% ipython --no-banner

In [1]: import numpy as np

In [2]: np.set_printoptions(precision=2, suppress=True, linewidth=120, floatmode="fixed")

In [3]: def rd(a):
   ...:     return np.round(a, 2) + 0
   ...: 

In [4]: X = np.load("w.npy")

In [5]: X
Out[5]: 
array([[ 2.42, -2.66, -2.71, -0.62],
       [-0.49,  3.78, -0.58,  2.66],
       [ 0.25, -5.11,  1.26, -3.86],
       [-2.83, -0.04,  4.15, -1.81],
       [-2.75, -0.12,  4.06, -1.77],
       [-0.10,  5.09, -1.22,  3.75],
       [-1.75,  0.46,  2.49, -0.77],
       [ 2.00,  1.02, -3.21,  2.10],
       [ 1.21,  1.83, -2.28,  2.19],
       [ 0.40,  2.77, -1.30,  2.41]])

In [6]: print(rd(np.linalg.norm(X, "nuc")))
21.99

In [7]: rd(np.linalg.norm(X, 2))
Out[7]: np.float64(12.67)

In [8]: rd(X[4] @ X[0])
Out[8]: np.float64(-16.24)

In [9]: Xs = X - X.mean(axis=0)

In [10]: Uu, sv, Vt = np.linalg.svd(Xs, full_matrices=False)

In [11]: print(rd(Vt[0] * np.sign(Vt[0, np.abs(Vt[0]).argmax()])))
[ 0.23  0.58 -0.51  0.59]

In [12]: print(rd((sv ** 2).sum() ** 2 / (sv ** 4).sum()))
1.8

In [13]: rd(Xs.mean(axis=0))
Out[13]: array([0.00, 0.00, 0.00, 0.00])

In [14]: np.linalg.matrix_rank(Xs)
Out[14]: np.int64(4)

In [15]: (np.sign(Uu[:, 0]) == np.sign(Uu[0, 0])).astype(int)
Out[15]: array([1, 0, 1, 1, 1, 0, 1, 0, 0, 0])

In [16]: rd(np.abs(Vt[-1]))
Out[16]: array([0.08, 0.49, 0.39, 0.78])

In [17]: C = X[[4, 7]].astype(float)

In [18]: for _ in range(4):
    ...:     z = np.linalg.norm(X[:, None] - C, axis=-1).argmin(axis=1)
    ...:     C = np.array([X[z == j].mean(axis=0) for j in range(2)])
    ...: 

In [19]: z
Out[19]: array([1, 1, 0, 0, 0, 1, 0, 1, 1, 1])

In [20]: rd(C)
Out[20]: 
array([[-1.77, -1.20,  2.99, -2.05],
       [ 0.91,  1.97, -1.88,  2.08]])

In [21]: rd(C[1] - C[0])
Out[21]: array([ 2.68,  3.17, -4.87,  4.13])

In [22]: print(np.bincount(z))
[4 6]

In [23]: J = np.array([[-0.3, 0.1, -1.1, 0.4], [-0.5, 0.3, 2.2, -0.3]])

In [24]: t = np.radians(15)

In [25]: r_ = np.eye(4)

In [26]: r_[1, 1] = r_[2, 2] = np.cos(t)

In [27]: r_[1, 2], r_[2, 1] = -np.sin(t), np.sin(t)

In [28]: rd(r_)
Out[28]: 
array([[ 1.00,  0.00,  0.00,  0.00],
       [ 0.00,  0.97, -0.26,  0.00],
       [ 0.00,  0.26,  0.97,  0.00],
       [ 0.00,  0.00,  0.00,  1.00]])

In [29]: Y = J @ r_.T

In [30]: print(rd(np.linalg.svd(J, compute_uv=False)), rd(np.linalg.svd(Y, compute_uv=False)))
[2.53 0.58] [2.53 0.58]

In [31]: np.allclose(np.linalg.norm(J, axis=1), np.linalg.norm(Y, axis=1))
Out[31]: True

In [32]: print(rd(np.linalg.det(r_)), rd(np.trace(r_)))
1.0 3.93

In [33]: rd(Y)
Out[33]: 
array([[-0.30,  0.38, -1.04,  0.40],
       [-0.50, -0.28,  2.20, -0.30]])

In [34]: rd(np.abs(Y - J).max(axis=0))
Out[34]: array([0.00, 0.58, 0.06, 0.00])

In [35]: def softmax(z):
    ...:     e = np.exp(z - z.max(axis=-1, keepdims=True))
    ...:     return e / e.sum(axis=-1, keepdims=True)
    ...: 

In [36]: rd(softmax(Y[0]))
Out[36]: array([0.18, 0.36, 0.09, 0.37])

In [37]: rd(softmax(10 * Y[0]))
Out[37]: array([0.00, 0.45, 0.00, 0.55])

In [38]: S = Y @ Y.T / np.sqrt(4)

In [39]: rd(softmax(S)[0] @ Y)
Out[39]: array([-0.33,  0.30, -0.62,  0.31])

In [40]: softmax(S).round(6).argmax(axis=1)
Out[40]: array([0, 1])

In [41]: rd(softmax(S + np.triu(np.full(S.shape, -np.inf), 1)))
Out[41]: 
array([[1.00, 0.00],
       [0.02, 0.98]])

In [42]: f = np.array([1, 0])

In [43]: print(rd(np.cross(J[0, :3], J[1, :3])))
[ 0.55  1.21 -0.04]

In [44]: Y = np.array([[2, 5, 2], [-5, 0, -2]])

In [45]: C = np.kron(Y, J)

In [46]: C
Out[46]: 
array([[ -0.60,   0.20,  -2.20,   0.80,  -1.50,   0.50,  -5.50,   2.00,  -0.60,   0.20,  -2.20,   0.80],
       [ -1.00,   0.60,   4.40,  -0.60,  -2.50,   1.50,  11.00,  -1.50,  -1.00,   0.60,   4.40,  -0.60],
       [  1.50,  -0.50,   5.50,  -2.00,  -0.00,   0.00,  -0.00,   0.00,   0.60,  -0.20,   2.20,  -0.80],
       [  2.50,  -1.50, -11.00,   1.50,  -0.00,   0.00,   0.00,  -0.00,   1.00,  -0.60,  -4.40,   0.60]])

In [47]: C.shape
Out[47]: (4, 12)

In [48]: feats = np.diag(np.array([-1, -2, -2, 0]))

In [49]: feats
Out[49]: 
array([[-1,  0,  0,  0],
       [ 0, -2,  0,  0],
       [ 0,  0, -2,  0],
       [ 0,  0,  0,  0]])

In [50]: vals, vecs = np.linalg.eigh(feats)

In [51]: x = np.array([2, 6, 4, -8])

In [52]: np.abs(feats).sum(axis=1).max(), np.abs(vals).max()
Out[52]: (np.int64(2), np.float64(2.0))

In [53]: vecs * np.abs(vals) @ vecs.T
Out[53]: 
array([[1.00, 0.00, 0.00, 0.00],
       [0.00, 2.00, 0.00, 0.00],
       [0.00, 0.00, 2.00, 0.00],
       [0.00, 0.00, 0.00, 0.00]])

In [54]: (np.sign(vecs[:, -1].round(6)) == np.sign(vecs[0, -1].round(6))).astype(int)
Out[54]: array([1, 1, 1, 0])

In [55]: vecs * np.maximum(vals, 0) @ vecs.T
Out[55]: 
array([[0.00, 0.00, 0.00, 0.00],
       [0.00, 0.00, 0.00, 0.00],
       [0.00, 0.00, 0.00, 0.00],
       [0.00, 0.00, 0.00, 0.00]])

In [56]: rd(np.linalg.eigvalsh(feats[1:, 1:]))
Out[56]: array([-2.00, -2.00,  0.00])

In [57]: x @ feats @ x
Out[57]: np.int64(-108)

In [58]: rd(np.sort(np.linalg.eigvals(feats)))
Out[58]: array([-2.00, -2.00, -1.00,  0.00])

In [59]: [int(np.linalg.matrix_rank(np.linalg.matrix_power(feats, p))) for p in range(1, 5)]
Out[59]: [3, 3, 3, 3]

In [60]: rd(np.linalg.norm(feats, axis=0))
Out[60]: array([1.00, 2.00, 2.00, 0.00])

In [61]: print(feats[:, 0] @ feats[:, 3])
0

In [62]: feats @ feats.T
Out[62]: 
array([[1, 0, 0, 0],
       [0, 4, 0, 0],
       [0, 0, 4, 0],
       [0, 0, 0, 0]])

In [63]: rd(np.linalg.svd(feats, compute_uv=False))
Out[63]: array([2.00, 2.00, 1.00, 0.00])

In [64]: rd(np.linalg.pinv(feats))
Out[64]: 
array([[-1.00,  0.00,  0.00,  0.00],
       [ 0.00, -0.50,  0.00,  0.00],
       [ 0.00,  0.00, -0.50,  0.00],
       [ 0.00,  0.00,  0.00,  0.00]])

In [65]: feats.T @ feats
Out[65]: 
array([[1, 0, 0, 0],
       [0, 4, 0, 0],
       [0, 0, 4, 0],
       [0, 0, 0, 0]])

In [66]: rng = np.random.default_rng(80400)

In [67]: z = rng.permutation(4)

In [68]: z
Out[68]: array([1, 0, 2, 3])

In [69]: Y = feats[z][:, z]

In [70]: Y
Out[70]: 
array([[-2,  0,  0,  0],
       [ 0, -1,  0,  0],
       [ 0,  0, -2,  0],
       [ 0,  0,  0,  0]])

In [71]: Uu, sv, Vt = np.linalg.svd(feats)

In [72]: vecs = Vt[:(sv > 1e-8).sum()]

In [73]: x = feats[2] + 3 * feats[1] + rng.integers(2) * np.eye(4)[0]

In [74]: x
Out[74]: array([ 1.00, -6.00, -2.00,  0.00])

In [75]: np.linalg.matrix_rank(np.vstack([feats, x]))
Out[75]: np.int64(3)

In [76]: M = np.array([[8, 3, 7], [4, 7, 6], [5, 0, 4]])

In [77]: M[:, 2] = -1 * M[:, 0]

In [78]: M
Out[78]: 
array([[ 8,  3, -8],
       [ 4,  7, -4],
       [ 5,  0, -5]])

In [79]: # rows and columns are dependent

In [80]: f = np.array([-4, 4])

In [81]: np.correlate(M[1], M[2], "full")
Out[81]: array([-20, -35,  40,  35, -20])

In [82]: np.polyval(f, M[1])
Out[82]: array([-12, -24,  20])

In [83]: E = np.loadtxt("run0.csv", delimiter=",")

In [84]: rd(E)
Out[84]: 
array([[ 1.68, -0.01, -0.06,  0.67,  0.22],
       [-0.01,  0.40,  1.81,  0.49, -0.09],
       [-0.06,  1.81, -0.09, -0.55,  0.31],
       [ 0.67,  0.49, -0.55, -0.05,  0.21],
       [ 0.22, -0.09,  0.31,  0.21,  1.06]])

In [85]: # rows and columns are dependent

In [86]: f = np.array([2, 2])

In [87]: print(rd(np.polyval(f, E[3])))
[3.33 2.99 0.90 1.90 2.41]

In [88]: rd(np.cross(E[3, :3], E[0, :3]))
Out[88]: array([-0.03, -0.88, -0.83])

In [89]: m1 = np.cumsum(np.array([[-2, -1, 0, -2],
    ...:     [2, -3, 1, -3],
    ...:     [0, -2, -3, 0],
    ...:     [0, 1, -2, 1],
    ...:     [-3, 1, -2, -1],
    ...:     [1, 0, 3, -1],
    ...:     [0, 3, 0, -1],
    ...:     [-3, 1, 1, 2],
    ...:     [3, 3, 2, -2],
    ...:     [-2, 2, 3, -2],
    ...:     [0, 0, 3, -3],
    ...:     [3, 1, 2, 3],
    ...:     [-2, 1, 3, -3],
    ...:     [-2, -3, 0, 0],
    ...:     [-3, -3, 3, 3],
    ...:     [-2, 1, 2, -2],
    ...:     [-1, -3, 2, -2],
    ...:     [0, 3, 3, 1],
    ...:     [3, 3, -2, 2],
    ...:     [-2, -2, 0, -1],
    ...:     [-3, 3, 2, 2],
    ...:     [-1, 0, 2, -1],
    ...:     [-3, -2, -3, 1],
    ...:     [-1, 3, 1, 2],
    ...:     [-3, 2, 1, -3]]), axis=0)

In [90]: print(m1)
[[ -2  -1   0  -2]
 [  0  -4   1  -5]
 [  0  -6  -2  -5]
 [  0  -5  -4  -4]
 [ -3  -4  -6  -5]
 [ -2  -4  -3  -6]
 [ -2  -1  -3  -7]
 [ -5   0  -2  -5]
 [ -2   3   0  -7]
 [ -4   5   3  -9]
 [ -4   5   6 -12]
 [ -1   6   8  -9]
 [ -3   7  11 -12]
 [ -5   4  11 -12]
 [ -8   1  14  -9]
 [-10   2  16 -11]
 [-11  -1  18 -13]
 [-11   2  21 -12]
 [ -8   5  19 -10]
 [-10   3  19 -11]
 [-13   6  21  -9]
 [-14   6  23 -10]
 [-17   4  20  -9]
 [-18   7  21  -7]
 [-21   9  22 -10]]

In [91]: z = rng.permutation(4)

In [92]: Y = m1[:, z] * rng.choice([-1, 1], 4)

In [93]: Y
Out[93]: 
array([[  2,   0,   1,  -2],
       [  5,  -1,   4,   0],
       [  5,   2,   6,   0],
       [  4,   4,   5,   0],
       [  5,   6,   4,  -3],
       [  6,   3,   4,  -2],
       [  7,   3,   1,  -2],
       [  5,   2,   0,  -5],
       [  7,   0,  -3,  -2],
       [  9,  -3,  -5,  -4],
       [ 12,  -6,  -5,  -4],
       [  9,  -8,  -6,  -1],
       [ 12, -11,  -7,  -3],
       [ 12, -11,  -4,  -5],
       [  9, -14,  -1,  -8],
       [ 11, -16,  -2, -10],
       [ 13, -18,   1, -11],
       [ 12, -21,  -2, -11],
       [ 10, -19,  -5,  -8],
       [ 11, -19,  -3, -10],
       [  9, -21,  -6, -13],
       [ 10, -23,  -6, -14],
       [  9, -20,  -4, -17],
       [  7, -21,  -7, -18],
       [ 10, -22,  -9, -21]])

In [94]: Uu, _, Vt = np.linalg.svd(m1.T @ Y)

In [95]: z
Out[95]: array([3, 2, 1, 0])
